% python3 -q
>>> import numpy as np
>>> np.set_printoptions(suppress=True, linewidth=140)
>>> def rd(a):
...     return np.round(a, 2) + 0
... 
>>> data = np.load("dump.npy")
>>> print(data)
[[-1.26 -2.63 -0.55 -0.46]
 [-0.49 -0.92  0.82  2.69]
 [-1.21 -0.94 -2.35  1.06]
 [-1.69 -2.31  0.14 -0.88]
 [ 2.28  1.89  0.46 -0.19]
 [-1.76  1.61 -1.52  0.99]
 [-0.49 -2.83  0.74 -0.46]
 [ 0.01 -2.08 -2.03  0.75]
 [ 0.19 -0.46  2.57 -1.46]
 [-0.96  2.01 -1.56 -1.27]
 [-1.18 -0.93 -1.44 -2.16]
 [-1.11 -0.51 -2.74 -0.07]
 [ 0.01 -2.12  1.51 -1.5 ]
 [ 2.7  -0.5  -0.79  0.9 ]
 [ 1.47  0.94 -2.32  0.75]]
>>> x0 = np.array([2, 2, 5, 0])
>>> y = data @ x0
>>> print(rd(np.linalg.lstsq(data, y)[0]))
[2. 2. 5. 0.]
>>> rng = np.random.default_rng(16469)
>>> y = y + 0.05 * rng.normal(size=15)
>>> print(rd(y))
[-10.47   1.24 -16.08  -7.26  10.66  -7.9   -2.99 -14.28  12.3   -5.66 -11.42 -16.92   3.3    0.52  -6.75]
>>> c, *_ = np.linalg.lstsq(data, y)
>>> print(rd(np.linalg.norm(y - data @ c)))
0.12
>>> print([round(float(np.linalg.norm(np.linalg.solve(data.T @ data + lam * np.eye(4), data.T @ y))), 2) for lam in (0, 1, 10, 100)])
[5.74, 5.61, 4.67, 1.77]
>>> u, r1 = data[1], data[12]
>>> print(rd(u @ u))
8.99
>>> pr = (u @ r1) / (u @ u) * u
>>> print(rd(np.outer(u, r1)))
[[ 0.    1.04 -0.74  0.74]
 [-0.01  1.95 -1.39  1.38]
 [ 0.01 -1.74  1.24 -1.23]
 [ 0.03 -5.7   4.06 -4.04]]
>>> E, _ = np.linalg.qr(np.array([[-0.1, 0.7, -0.4, 1.6, -1.5, 0.2, -0.8, -1.0, 0.5, 0.1],
...     [-0.6, -1.0, -0.5, 0.1, 0.4, 0.3, 1.0, 1.8, 0.8, 0.0],
...     [-0.8, -0.3, -2.1, -1.1, 0.5, -1.3, -0.7, 1.6, -0.6, -0.5],
...     [-0.5, -0.2, -0.7, -0.3, -0.6, -1.7, -0.5, 0.0, 0.3, 1.0],
...     [1.2, 2.2, -0.6, -0.7, 0.4, 0.7, -0.4, -0.4, 0.6, 0.1],
...     [-0.8, -1.1, 1.7, 1.5, 0.7, -1.6, 0.1, -0.9, -0.4, 0.8],
...     [1.0, -0.8, 2.0, -1.4, -2.7, -1.4, -0.4, -0.2, 0.0, -0.5],
...     [-1.7, 0.9, -1.1, -0.1, -0.6, 0.3, 0.1, 0.3, -0.3, 1.8],
...     [-0.4, 0.9, -0.7, -0.3, 1.2, 0.2, -0.7, 0.8, -0.9, 0.3],
...     [-0.5, -0.5, 0.7, 0.9, 0.2, 1.1, 1.4, 2.2, 0.9, -0.9]]))
>>> print(rd(E))
[[-0.04  0.23  0.06  0.61 -0.65 -0.13 -0.2   0.25 -0.04  0.17]
 [-0.22 -0.27 -0.28  0.08  0.03  0.28  0.3   0.13 -0.6   0.49]
 [-0.29 -0.03 -0.62 -0.21 -0.01 -0.29 -0.05  0.32  0.49  0.25]
 [-0.18 -0.02 -0.17 -0.1  -0.25 -0.48  0.42  0.04 -0.35 -0.58]
 [ 0.43  0.61  0.03 -0.06  0.16 -0.17  0.52  0.18  0.01  0.29]
 [-0.29 -0.29  0.54  0.15  0.27 -0.57  0.11  0.03  0.07  0.31]
 [ 0.36 -0.34  0.26 -0.58 -0.47 -0.06 -0.07  0.29 -0.05  0.18]
 [-0.62  0.43  0.27 -0.39 -0.29  0.2   0.1  -0.24  0.05  0.14]
 [-0.14  0.32  0.08 -0.19  0.33 -0.09 -0.52  0.5  -0.42 -0.11]
 [-0.18 -0.12  0.25  0.13  0.06  0.42  0.35  0.63  0.29 -0.29]]
>>> # columns are unit length and at right angles
>>> labels = rng.permutation(10)
>>> print(labels)
[5 4 6 9 0 8 1 7 3 2]
>>> A2 = E[labels][:, labels]
>>> print(rd(A2))
[[-0.57  0.27  0.11  0.31 -0.29  0.07 -0.29  0.03  0.15  0.54]
 [-0.17  0.16  0.52  0.29  0.43  0.01  0.61  0.18 -0.06  0.03]
 [-0.06 -0.47 -0.07  0.18  0.36 -0.05 -0.34  0.29 -0.58  0.26]
 [ 0.42  0.06  0.35 -0.29 -0.18  0.29 -0.12  0.63  0.13  0.25]
 [-0.13 -0.65 -0.2   0.17 -0.04 -0.04  0.23  0.25  0.61  0.06]
 [-0.09  0.33 -0.52 -0.11 -0.14 -0.42  0.32  0.5  -0.19  0.08]
 [ 0.28  0.03  0.3   0.49 -0.22 -0.6  -0.27  0.13  0.08 -0.28]
 [ 0.2  -0.29  0.1   0.14 -0.62  0.05  0.43 -0.24 -0.39  0.27]
 [-0.48 -0.25  0.42 -0.58 -0.18 -0.35 -0.02  0.04 -0.1  -0.17]
 [-0.29 -0.01 -0.05  0.25 -0.29  0.49 -0.03  0.32 -0.21 -0.62]]
>>> print(np.allclose(A2, E))
False
>>> print(rd(np.trace(A2)))
-2.47
>>> print(rd(np.sort(np.abs(np.linalg.eigvals(A2)))))
[1. 1. 1. 1. 1. 1. 1. 1. 1. 1.]
>>> print(rd(np.linalg.det(A2)), rd(np.linalg.det(E[labels])))
-1.0 -1.0
